$ python -q
>>> import numpy as np
>>> np.set_printoptions(precision=1, suppress=True, linewidth=100, legacy="1.25")
>>> def rnd(a):
...     return np.round(a, 1) + 0
... 
>>> E = np.load("x.npy")
>>> print(E)
[[ 1.4  6.4  7.5]
 [ 8.8 -4.4 -1.7]
 [ 8.3 -4.  -4. ]
 [-7.6  1.4 -6.3]
 [-3.1  5.2 -8. ]
 [-8.9 -4.4  1.1]
 [-8.   4.2 -4.3]
 [ 2.2 -8.7 -4.5]
 [ 6.3 -0.2 -7.7]
 [-1.2 -0.7 -9.9]
 [ 3.4 -0.4 -9.4]
 [-6.2  0.1  7.8]
 [ 1.2 -3.7 -9.2]
 [-1.7 -9.2 -3.4]]
>>> Ac = E - E.mean(axis=0)
>>> evecs = np.linalg.svd(Ac)[2][:2]
>>> other = Ac - Ac @ evecs.T @ evecs
>>> print(rnd(other.std(axis=0)))
[1.8 3.8 0.1]
>>> print(np.linalg.norm(other, axis=1).round(6).argmax())
13
>>> print(rnd(np.cov(Ac @ evecs.T, rowvar=False)))
[[44.4  0. ]
 [ 0.  27.5]]
>>> dist = np.linalg.norm(E[:, None] - E[None], axis=-1)
>>> print(dist.mean(axis=1).argmax())
0
>>> print(rnd(np.linalg.norm(E, axis=1)))
[10. 10. 10. 10. 10. 10. 10. 10. 10. 10. 10. 10. 10. 10.]
>>> print(dist.shape)
(14, 14)
>>> print(rnd(dist[:5, :5]))
[[ 0.  16.  17.  17.2 16.2]
 [16.   0.   2.4 18.  16.5]
 [17.   2.4  0.  16.9 15.2]
 [17.2 18.  16.9  0.   6.1]
 [16.2 16.5 15.2  6.1  0. ]]
>>> def softmax(z):
...     e = np.exp(z - z.max(axis=-1, keepdims=True))
...     return e / e.sum(axis=-1, keepdims=True)
... 
>>> print(rnd(softmax(E).sum(axis=1)))
[1. 1. 1. 1. 1. 1. 1. 1. 1. 1. 1. 1. 1. 1.]
>>> print(rnd(softmax(E[8])))
[1. 0. 0.]
>>> print(rnd(softmax(E[8] + 5)))
[1. 0. 0.]
>>> scores = E @ E.T / np.sqrt(3)
>>> print(rnd(softmax(scores)[8] @ E))
[ 6.2 -0.2 -7.8]
